% ipython --no-banner

In [1]: import numpy as np

In [2]: import numpy.linalg as la

In [3]: np.set_printoptions(precision=3, suppress=True, linewidth=120)

In [4]: rnd = lambda a: np.round(a, 3) + 0

In [5]: E = np.load("w.npy")

In [6]: rnd(E)
Out[6]: 
array([[ 1.353, -0.162,  0.512,  0.262, -0.786, -0.579,  0.278,  1.444, -0.227,  0.591, -1.815],
       [ 1.107,  1.379, -0.802, -0.505, -1.489,  0.963,  0.173, -0.61 ,  1.007,  0.549,  0.335],
       [ 0.738,  0.56 ,  0.157,  0.333,  0.41 , -0.722,  1.626, -1.807, -1.029, -0.298, -0.511],
       [ 1.23 ,  0.501,  1.9  ,  0.847,  0.726,  0.757, -0.529, -0.007,  0.664, -0.912,  0.508],
       [ 0.615,  0.574,  0.261, -0.912,  0.626,  0.726, -0.318,  0.557, -2.001,  1.145,  0.863],
       [-1.353,  1.565,  0.343, -0.184, -0.497,  0.88 ,  0.269,  0.596, -0.71 , -1.3  , -0.961],
       [ 0.615,  0.25 , -1.586,  0.084,  1.882,  0.768,  0.702,  0.836,  0.57 , -0.392, -0.485],
       [ 0.   ,  0.432,  0.8  , -2.122,  0.404, -1.177,  0.842,  0.541,  0.916, -0.312,  0.425],
       [ 0.246,  0.834, -0.355, -0.648,  0.708, -0.801, -2.095, -0.877,  0.043, -0.055, -1.178],
       [ 0.123, -1.526,  0.504, -1.36 ,  0.01 ,  1.608,  0.108, -0.871,  0.053, -0.164, -1.08 ],
       [-1.107,  0.672,  0.861,  0.448,  0.79 ,  0.37 ,  0.44 , -0.304,  0.87 ,  2.036, -0.657]])

In [7]: f = np.array([-4, 3, -2, -1, 5, 5, -3, 3, -1, 4, -5])

In [8]: out = E + np.outer(f, np.eye(11)[2])

In [9]: la.matrix_rank(out - E)
Out[9]: np.int64(1)

In [10]: la.matrix_rank(la.inv(out) - la.inv(E), tol=1e-8)
Out[10]: np.int64(1)

In [11]: rnd(la.det(out) / la.det(E)), rnd(1 + la.solve(E, f)[2])
Out[11]: (np.float64(1.175), np.float64(1.175))

In [12]: x0 = np.array([4, 1, 1, 7, 6, 4, 0, 3, 4, 8, 8])

In [13]: rhs = E @ x0

In [14]: print(rnd(rhs))
[ -5.809   5.655 -10.438  20.035  13.305 -23.398  13.841  -9.72  -14.356 -15.909  20.054]

In [15]: print(rnd(la.solve(E, rhs + E[:, 0])))
[5. 1. 1. 7. 6. 4. 0. 3. 4. 8. 8.]

In [16]: E[:, 11]
Traceback (most recent call last):
  Cell In[16], line 1
    E[:, 11]
IndexError: index 11 is out of bounds for axis 1 with size 11


In [17]: rnd(la.svd(E, compute_uv=False))
Out[17]: array([3., 3., 3., 3., 3., 3., 3., 3., 3., 3., 3.])

In [18]: rnd(E.sum(axis=0))
Out[18]: array([ 3.567,  5.08 ,  2.595, -3.757,  2.783,  2.791,  1.497, -0.501,  0.156,  0.888, -4.559])

In [19]: rnd(np.abs(E).max())
Out[19]: np.float64(2.122)

In [20]: rnd(la.norm(E))
Out[20]: np.float64(9.95)

In [21]: E.shape
Out[21]: (11, 11)

In [22]: print(np.count_nonzero(E))
120

In [23]: x0 = np.array([-2, 0, 1, -2, 1, -3, 2, -1, 2, -2, 2])

In [24]: h = np.maximum(E @ x0, 0)

In [25]: rnd(np.tanh(E @ x0))
Out[25]: array([-1.   , -0.999,  0.996, -0.593, -1.   , -0.478, -0.955,  1.   , -0.957, -0.986, -0.54 ])

In [26]: rnd(np.maximum(E @ x0, 0) - np.maximum(-E @ x0, 0))
Out[26]: array([-7.921, -3.841,  3.166, -0.682, -6.457, -0.521, -1.882, 13.43 , -1.911, -2.479, -0.604])

In [27]: rnd(E.T @ h)
Out[27]: array([  2.336,   7.572,  11.242, -27.449,   6.725, -18.1  ,  16.451,   1.552,   9.044,  -5.134,   4.088])

In [28]: print(rnd(np.maximum(E @ (3 * x0), 0)))
[ 0.     0.     9.497  0.     0.     0.     0.    40.289  0.     0.     0.   ]

In [29]: mat = np.abs(np.array([[0, 3, -1, 3, 2, 1, 2, 1, 0, 1, 0, -2],
    ...:     [0, 1, -2, -2, 0, -3, -3, 1, 3, -1, 1, -3],
    ...:     [3, 3, -1, -2, -2, 2, 3, 1, 3, 2, 1, 2],
    ...:     [-2, -2, -3, -2, -3, -2, -2, -2, -3, -2, 0, 2],
    ...:     [-2, 1, 0, 3, 1, 1, -3, 2, 2, 0, -1, -2],
    ...:     [3, 1, 1, -2, 3, -3, 0, 3, -1, -2, -3, 2],
    ...:     [1, 0, 1, -1, 0, -1, 0, -3, -1, -3, -3, -3],
    ...:     [-2, 2, 1, -2, 3, -1, -1, 1, -3, -3, 1, 3],
    ...:     [3, -2, 0, -2, 2, 1, 0, -3, 3, -1, -1, 2],
    ...:     [-2, 1, -1, 2, -3, 2, -1, 2, -1, -2, -3, -3],
    ...:     [-1, -1, 1, -1, 2, 2, 1, 1, 0, 3, -1, 0],
    ...:     [-3, 3, -2, -2, 1, 0, 0, -1, -2, 0, 3, -3]])) + np.eye(12)

In [30]: mat = mat / mat.sum(axis=1, keepdims=True)

In [31]: rnd(mat)
Out[31]: 
array([[0.059, 0.176, 0.059, 0.176, 0.118, 0.059, 0.118, 0.059, 0.   , 0.059, 0.   , 0.118],
       [0.   , 0.095, 0.095, 0.095, 0.   , 0.143, 0.143, 0.048, 0.143, 0.048, 0.048, 0.143],
       [0.115, 0.115, 0.077, 0.077, 0.077, 0.077, 0.115, 0.038, 0.115, 0.077, 0.038, 0.077],
       [0.077, 0.077, 0.115, 0.115, 0.115, 0.077, 0.077, 0.077, 0.115, 0.077, 0.   , 0.077],
       [0.105, 0.053, 0.   , 0.158, 0.105, 0.053, 0.158, 0.105, 0.105, 0.   , 0.053, 0.105],
       [0.12 , 0.04 , 0.04 , 0.08 , 0.12 , 0.16 , 0.   , 0.12 , 0.04 , 0.08 , 0.12 , 0.08 ],
       [0.056, 0.   , 0.056, 0.056, 0.   , 0.056, 0.056, 0.167, 0.056, 0.167, 0.167, 0.167],
       [0.083, 0.083, 0.042, 0.083, 0.125, 0.042, 0.042, 0.083, 0.125, 0.125, 0.042, 0.125],
       [0.143, 0.095, 0.   , 0.095, 0.095, 0.048, 0.   , 0.143, 0.19 , 0.048, 0.048, 0.095],
       [0.083, 0.042, 0.042, 0.083, 0.125, 0.083, 0.042, 0.083, 0.042, 0.125, 0.125, 0.125],
       [0.067, 0.067, 0.067, 0.067, 0.133, 0.133, 0.067, 0.067, 0.   , 0.2  , 0.133, 0.   ],
       [0.143, 0.143, 0.095, 0.095, 0.048, 0.   , 0.   , 0.048, 0.095, 0.   , 0.143, 0.19 ]])

In [32]: # row-stochastic, so 1 is an eigenvalue

In [33]: f = np.array([3, -2])

In [34]: print(rnd(np.polyval(f, mat[1])))
[-2.    -1.714 -1.714 -1.714 -2.    -1.571 -1.571 -1.857 -1.571 -1.857 -1.857 -1.571]

In [35]: x0 = np.array([0, 0, 0, 0, 2, 2, 2, 2, 1, 2, 0, 2])

In [36]: rhs = mat @ x0

In [37]: c, lr = np.zeros(12), 1 / la.norm(mat, 2) ** 2

In [38]: for i in range(150):
    ...:     c -= lr * mat.T @ (mat @ c - rhs)
    ...:     if i % 50 == 0: print(i, round(la.norm(mat @ c - rhs), 3))
    ...: 
0 0.531
50 0.111
100 0.069

In [39]: print(rnd(c))
[ 0.057 -0.169  0.135  1.161  1.406  1.84   1.681  1.752  1.231  2.237  0.293  1.383]

In [40]: rnd(la.cond(mat))
Out[40]: np.float64(545.965)

In [41]: t = np.radians(30)

In [42]: R = np.eye(12)

In [43]: R[8, 8] = R[10, 10] = np.cos(t)

In [44]: R[8, 10], R[10, 8] = -np.sin(t), np.sin(t)

In [45]: rnd(R)
Out[45]: 
array([[ 1.   ,  0.   ,  0.   ,  0.   ,  0.   ,  0.   ,  0.   ,  0.   ,  0.   ,  0.   ,  0.   ,  0.   ],
       [ 0.   ,  1.   ,  0.   ,  0.   ,  0.   ,  0.   ,  0.   ,  0.   ,  0.   ,  0.   ,  0.   ,  0.   ],
       [ 0.   ,  0.   ,  1.   ,  0.   ,  0.   ,  0.   ,  0.   ,  0.   ,  0.   ,  0.   ,  0.   ,  0.   ],
       [ 0.   ,  0.   ,  0.   ,  1.   ,  0.   ,  0.   ,  0.   ,  0.   ,  0.   ,  0.   ,  0.   ,  0.   ],
       [ 0.   ,  0.   ,  0.   ,  0.   ,  1.   ,  0.   ,  0.   ,  0.   ,  0.   ,  0.   ,  0.   ,  0.   ],
       [ 0.   ,  0.   ,  0.   ,  0.   ,  0.   ,  1.   ,  0.   ,  0.   ,  0.   ,  0.   ,  0.   ,  0.   ],
       [ 0.   ,  0.   ,  0.   ,  0.   ,  0.   ,  0.   ,  1.   ,  0.   ,  0.   ,  0.   ,  0.   ,  0.   ],
       [ 0.   ,  0.   ,  0.   ,  0.   ,  0.   ,  0.   ,  0.   ,  1.   ,  0.   ,  0.   ,  0.   ,  0.   ],
       [ 0.   ,  0.   ,  0.   ,  0.   ,  0.   ,  0.   ,  0.   ,  0.   ,  0.866,  0.   , -0.5  ,  0.   ],
       [ 0.   ,  0.   ,  0.   ,  0.   ,  0.   ,  0.   ,  0.   ,  0.   ,  0.   ,  1.   ,  0.   ,  0.   ],
       [ 0.   ,  0.   ,  0.   ,  0.   ,  0.   ,  0.   ,  0.   ,  0.   ,  0.5  ,  0.   ,  0.866,  0.   ],
       [ 0.   ,  0.   ,  0.   ,  0.   ,  0.   ,  0.   ,  0.   ,  0.   ,  0.   ,  0.   ,  0.   ,  1.   ]])

In [46]: out = mat @ R.T

In [47]: rnd(la.det(R)), rnd(np.trace(R))
Out[47]: (np.float64(1.0), np.float64(11.732))

In [48]: print(np.allclose(mat @ mat.T, out @ out.T))
True

In [49]: np.allclose(la.norm(mat, axis=1), la.norm(out, axis=1))
Out[49]: True

In [50]: rnd(np.abs(out - mat).max(axis=0))
Out[50]: array([0.   , 0.   , 0.   , 0.   , 0.   , 0.   , 0.   , 0.   , 0.091, 0.   , 0.089, 0.   ])

In [51]: F = np.load("layer3.npy")

In [52]: F
Out[52]: 
array([[-4.,  5.,  0.,  0.,  0.,  0.,  0.,  0.,  0.,  0.,  0.,  0.,  0.,  0.],
       [ 5., -3.,  5.,  0.,  0.,  0.,  0.,  0.,  0.,  0.,  0.,  0.,  0.,  0.],
       [ 0.,  5., -5.,  5.,  0.,  0.,  0.,  0.,  0.,  0.,  0.,  0.,  0.,  0.],
       [ 0.,  0.,  5., -5.,  5.,  0.,  0.,  0.,  0.,  0.,  0.,  0.,  0.,  0.],
       [ 0.,  0.,  0.,  5.,  4.,  5.,  0.,  0.,  0.,  0.,  0.,  0.,  0.,  0.],
       [ 0.,  0.,  0.,  0.,  5.,  4.,  5.,  0.,  0.,  0.,  0.,  0.,  0.,  0.],
       [ 0.,  0.,  0.,  0.,  0.,  5., -3.,  5.,  0.,  0.,  0.,  0.,  0.,  0.],
       [ 0.,  0.,  0.,  0.,  0.,  0.,  5.,  3.,  5.,  0.,  0.,  0.,  0.,  0.],
       [ 0.,  0.,  0.,  0.,  0.,  0.,  0.,  5.,  1.,  5.,  0.,  0.,  0.,  0.],
       [ 0.,  0.,  0.,  0.,  0.,  0.,  0.,  0.,  5.,  3.,  5.,  0.,  0.,  0.],
       [ 0.,  0.,  0.,  0.,  0.,  0.,  0.,  0.,  0.,  5., -3.,  5.,  0.,  0.],
       [ 0.,  0.,  0.,  0.,  0.,  0.,  0.,  0.,  0.,  0.,  5., -3.,  5.,  0.],
       [ 0.,  0.,  0.,  0.,  0.,  0.,  0.,  0.,  0.,  0.,  0.,  5.,  0.,  5.],
       [ 0.,  0.,  0.,  0.,  0.,  0.,  0.,  0.,  0.,  0.,  0.,  0.,  5.,  0.]])

In [53]: vals, V = la.eigh(F)

In [54]: x0 = np.array([-3, 3, -2, 1, -1, 2, 0, -1, 2, 1, 4, 0, 4, 0])

In [55]: (np.sign(V[:, -1].round(6)) == np.sign(V[0, -1].round(6))).astype(int)
Out[55]: array([1, 1, 1, 1, 1, 1, 1, 1, 1, 1, 1, 1, 1, 1])

In [56]: print(x0 @ F @ x0)
-266.0

In [57]: print(np.abs(F).sum(axis=1).max(), rnd(np.abs(vals).max()))
15.0 12.747

In [58]: np.all(la.eigvalsh(F) > 0)
Out[58]: np.False_

In [59]: rng = np.random.default_rng(849)

In [60]: idx = rng.permutation(14)

In [61]: idx
Out[61]: array([ 7,  8,  6,  0, 12, 13,  9,  1,  4,  2, 11,  3, 10,  5])

In [62]: out = F[idx][:, idx]

In [63]: np.diag(out)
Out[63]: array([ 3.,  1., -3., -4.,  0.,  0.,  3., -3.,  4., -5., -3., -5., -3.,  4.])

In [64]: out = F[0, 0] * F[1:] - np.outer(F[1:, 0], F[0])

In [65]: out
Out[65]: 
array([[  0., -13., -20.,  -0.,  -0.,  -0.,  -0.,  -0.,  -0.,  -0.,  -0.,  -0.,  -0.,  -0.],
       [  0., -20.,  20., -20.,  -0.,  -0.,  -0.,  -0.,  -0.,  -0.,  -0.,  -0.,  -0.,  -0.],
       [  0.,  -0., -20.,  20., -20.,  -0.,  -0.,  -0.,  -0.,  -0.,  -0.,  -0.,  -0.,  -0.],
       [  0.,  -0.,  -0., -20., -16., -20.,  -0.,  -0.,  -0.,  -0.,  -0.,  -0.,  -0.,  -0.],
       [  0.,  -0.,  -0.,  -0., -20., -16., -20.,  -0.,  -0.,  -0.,  -0.,  -0.,  -0.,  -0.],
       [  0.,  -0.,  -0.,  -0.,  -0., -20.,  12., -20.,  -0.,  -0.,  -0.,  -0.,  -0.,  -0.],
       [  0.,  -0.,  -0.,  -0.,  -0.,  -0., -20., -12., -20.,  -0.,  -0.,  -0.,  -0.,  -0.],
       [  0.,  -0.,  -0.,  -0.,  -0.,  -0.,  -0., -20.,  -4., -20.,  -0.,  -0.,  -0.,  -0.],
       [  0.,  -0.,  -0.,  -0.,  -0.,  -0.,  -0.,  -0., -20., -12., -20.,  -0.,  -0.,  -0.],
       [  0.,  -0.,  -0.,  -0.,  -0.,  -0.,  -0.,  -0.,  -0., -20.,  12., -20.,  -0.,  -0.],
       [  0.,  -0.,  -0.,  -0.,  -0.,  -0.,  -0.,  -0.,  -0.,  -0., -20.,  12., -20.,  -0.],
       [  0.,  -0.,  -0.,  -0.,  -0.,  -0.,  -0.,  -0.,  -0.,  -0.,  -0., -20.,  -0., -20.],
       [  0.,  -0.,  -0.,  -0.,  -0.,  -0.,  -0.,  -0.,  -0.,  -0.,  -0.,  -0., -20.,  -0.]])

In [66]: F[:, 0] / F[0, 0]
Out[66]: array([ 1.  , -1.25, -0.  , -0.  , -0.  , -0.  , -0.  , -0.  , -0.  , -0.  , -0.  , -0.  , -0.  , -0.  ])

In [67]: np.flatnonzero(~out.round(6).any(axis=1))
Out[67]: array([], dtype=int64)

In [68]: la.matrix_rank(out), la.matrix_rank(F)
Out[68]: (np.int64(13), np.int64(14))
